$ python -q
>>> import numpy as np
>>> import numpy.linalg as la
>>> np.set_printoptions(suppress=True, linewidth=100)
>>> rd = lambda a: np.round(a, 2) + 0
>>> M = np.loadtxt("test13.csv", delimiter=",")
>>> rd(M)
array([[-0.73,  0.28, -0.08,  0.62],
       [-0.66, -0.1 , -0.06, -0.74],
       [-0.03, -0.71, -0.68,  0.19],
       [-0.17, -0.64,  0.73,  0.18]])
>>> rd(M.T @ M)
array([[1., 0., 0., 0.],
       [0., 1., 0., 0.],
       [0., 0., 1., 0.],
       [0., 0., 0., 1.]])
>>> rd(M[:, 0] @ M[:, 3])
np.float64(0.0)
>>> rd(la.svd(M, compute_uv=False))
array([1., 1., 1., 1.])
>>> rd(M @ M.T)
array([[1., 0., 0., 0.],
       [0., 1., 0., 0.],
       [0., 0., 1., 0.],
       [0., 0., 0., 1.]])
>>> q, vecs = la.qr(M[:, :2])[0], la.qr(M[:, 2:])[0]
>>> s = la.svd(q.T @ vecs, compute_uv=False)
>>> rd(la.norm(q @ q.T - vecs @ vecs.T, 2))
np.float64(1.0)
>>> (s > 0.9).sum()
np.int64(0)
>>> la.norm(M, axis=1).argmax()
np.int64(0)
>>> rd(la.norm(M) ** 2 / la.norm(M, 2) ** 2)
np.float64(4.0)
>>> rd(M[2] @ M[3])
np.float64(0.0)
>>> rd(la.norm(M, axis=0))
array([1., 1., 1., 1.])
>>> rd(la.norm(M, "nuc"))
np.float64(4.0)
>>> P = np.triu(np.array([[-1, -2, 1, -2], [0, 1, -2, -1], [-2, -1, -1, 2], [2, 2, -1, -1]]), 1) + np.eye(4)
>>> M2 = P @ M @ la.inv(P)
>>> rd(np.trace(M2)), rd(np.trace(M))
(np.float64(-1.33), np.float64(-1.33))
>>> rd(P @ M - M @ P)
array([[ 1.63, -0.68, -0.72,  0.29],
       [ 0.24,  0.74,  1.08, -1.86],
       [-0.35, -1.35,  0.07,  0.94],
       [ 0.  , -0.35, -1.1 , -2.44]])
>>> rd(la.det(M2))
np.float64(-1.0)
>>> def softmax(z):
...     e = np.exp(z - z.max(axis=-1, keepdims=True))
...     return e / e.sum(axis=-1, keepdims=True)
... 
>>> rd(softmax(M[0]))
array([0.11, 0.29, 0.2 , 0.41])
>>> softmax(M).sum(axis=1)
array([1., 1., 1., 1.])
>>> rd(softmax(10 * M[0]))
array([0.  , 0.03, 0.  , 0.97])
>>> S = M @ M.T / np.sqrt(4)
>>> softmax(S).round(6).argmax(axis=1)
array([0, 1, 2, 3])
>>> rd(softmax(S + np.triu(np.full(S.shape, -np.inf), 1)))
array([[1.  , 0.  , 0.  , 0.  ],
       [0.38, 0.62, 0.  , 0.  ],
       [0.27, 0.27, 0.45, 0.  ],
       [0.22, 0.22, 0.22, 0.35]])
>>> K = np.load("run18.npy")
>>> K
array([[-1.39, -0.07, -2.12],
       [-1.53,  1.39,  0.12],
       [-0.77, -2.41,  0.84],
       [ 0.1 ,  0.33, -0.67],
       [ 0.83, -0.24, -0.81],
       [ 0.54, -0.9 ,  3.01],
       [ 2.57,  1.81, -1.86]])
>>> vec = np.array([2, 1, 2])
>>> y = K @ vec
>>> rd(y)
array([-7.09, -1.43, -2.27, -0.81, -0.2 ,  6.2 ,  3.23])
>>> rd(la.solve(K.T @ K, K.T @ y))
array([2., 1., 2.])
>>> try:
...     la.solve(K, y)
... except la.LinAlgError as e:
...     print(e)
... 
Last 2 dimensions of the array must be square
>>> rd(la.pinv(K) @ K)
array([[1., 0., 0.],
       [0., 1., 0.],
       [0., 0., 1.]])
>>> rng = np.random.default_rng(82)
>>> y = y + 0.05 * rng.normal(size=7)
>>> rd(y)
array([-7.  , -1.38, -2.21, -0.86, -0.23,  6.16,  3.14])
>>> c, *_ = la.lstsq(K, y)
>>> rd(la.norm(y - K @ c))
np.float64(0.05)
